% ipython --no-banner

In [1]: import numpy as np

In [2]: np.set_printoptions(precision=1, suppress=True, linewidth=120)

In [3]: rnd = lambda a: np.round(a, 1) + 0

In [4]: W0 = np.load("block3.npy")

In [5]: rnd(W0)
Out[5]: 
array([[ -9.7, -10.3, -23.1,  -3.6,   4.4,  -9.5,  -2.2,  -8.5],
       [ -9. ,  -9.7, -21.9,  -3.5,   4.1,  -9.1,  -2.2,  -8. ],
       [ -6.8,  -7.8, -18.2,  -3.3,   3.2,  -7.7,  -2.2,  -6.2],
       [ -6.4,  -7.4, -17.4,  -3.2,   3. ,  -7.4,  -2.2,  -5.8],
       [ -5.3,  -6.4, -15.5,  -3.1,   2.5,  -6.7,  -2.2,  -4.9],
       [ -2.8,  -4. , -10.5,  -2.6,   1.2,  -4.8,  -2.2,  -2.7],
       [ -1.5,  -2.6,  -7.3,  -2.2,   0.3,  -3.5,  -2.1,  -1.5],
       [ -0.9,  -1.9,  -5.7,  -1.9,  -0.1,  -2.9,  -2. ,  -0.9],
       [ -0.3,  -1. ,  -3.5,  -1.5,  -0.6,  -1.9,  -1.7,  -0.3],
       [ -0.2,  -0.8,  -2.9,  -1.3,  -0.7,  -1.6,  -1.6,  -0.1],
       [ -0.2,  -0.8,  -2.8,  -1.3,  -0.7,  -1.6,  -1.5,  -0.1],
       [ -0.1,  -0.4,  -1.6,  -0.9,  -0.7,  -1. ,  -1.1,   0. ],
       [ -0.1,  -0.3,  -1.3,  -0.8,  -0.7,  -0.8,  -1. ,   0. ],
       [ -0.1,  -0.3,  -1.3,  -0.8,  -0.7,  -0.8,  -1. ,   0. ],
       [ -0.1,  -0.3,  -1.2,  -0.7,  -0.7,  -0.8,  -1. ,   0. ],
       [ -0.1,  -0.2,  -0.8,  -0.5,  -0.5,  -0.5,  -0.7,   0. ],
       [  0. ,   0. ,  -0.1,  -0.1,  -0.1,  -0.1,  -0.1,   0. ],
       [  0. ,   0. ,  -0.1,  -0.1,  -0.1,  -0.1,  -0.1,   0. ],
       [  0.1,   0.1,   0.1,   0.1,   0.2,   0.1,   0.1,   0. ],
       [  0.2,   0.1,   0.4,   0.2,   0.4,   0.2,   0.4,   0. ],
       [  0.2,   0.1,   0.4,   0.2,   0.4,   0.2,   0.4,   0. ],
       [  0.3,   0.3,   0.6,   0.4,   0.7,   0.4,   0.6,   0.1],
       [  0.7,   0.5,   1.1,   0.6,   1.3,   0.7,   1.1,   0.2],
       [  1.2,   0.8,   1.5,   0.9,   1.8,   0.9,   1.5,   0.3],
       [  2.8,   1.6,   2.8,   1.3,   3.2,   1.6,   2.4,   1. ],
       [  4.4,   2.5,   4. ,   1.6,   4.4,   2.1,   3.1,   1.7],
       [  5.1,   3. ,   4.6,   1.7,   4.9,   2.4,   3.4,   2.1],
       [  5.8,   3.3,   5.1,   1.8,   5.3,   2.6,   3.6,   2.4],
       [  7.4,   4.2,   6.3,   2.1,   6.2,   3.1,   4.1,   3.2],
       [ 12.8,   7.3,  10.4,   2.6,   8.9,   4.8,   5.6,   6. ],
       [ 13.7,   7.8,  11. ,   2.7,   9.3,   5. ,   5.8,   6.5],
       [ 21.4,  12.2,  16.9,   3.2,  12.4,   7.2,   7.3,  10.6],
       [ 21.6,  12.4,  17.1,   3.2,  12.5,   7.3,   7.4,  10.8],
       [ 29.5,  17. ,  23.2,   3.6,  15.3,   9.6,   8.7,  15.2]])

In [6]: labels = W0[:, 1] > np.median(W0[:, 1])

In [7]: r0 = W0[labels].mean(axis=0) - W0[~labels].mean(axis=0)

In [8]: ((W0 - W0.mean(axis=0)) @ r0 > 0).astype(int)
Out[8]: array([0, 0, 0, 0, 0, 0, 0, 0, 0, 0, 0, 0, 0, 0, 0, 0, 0, 0, 0, 0, 0, 0, 1, 1, 1, 1, 1, 1, 1, 1, 1, 1, 1, 1])

In [9]: rnd((((W0 - W0.mean(axis=0)) @ r0 > 0) == labels).mean())
Out[9]: np.float64(0.9)

In [10]: labels.astype(int)
Out[10]: array([0, 0, 0, 0, 0, 0, 0, 0, 0, 0, 0, 0, 0, 0, 0, 0, 0, 1, 1, 1, 1, 1, 1, 1, 1, 1, 1, 1, 1, 1, 1, 1, 1, 1])
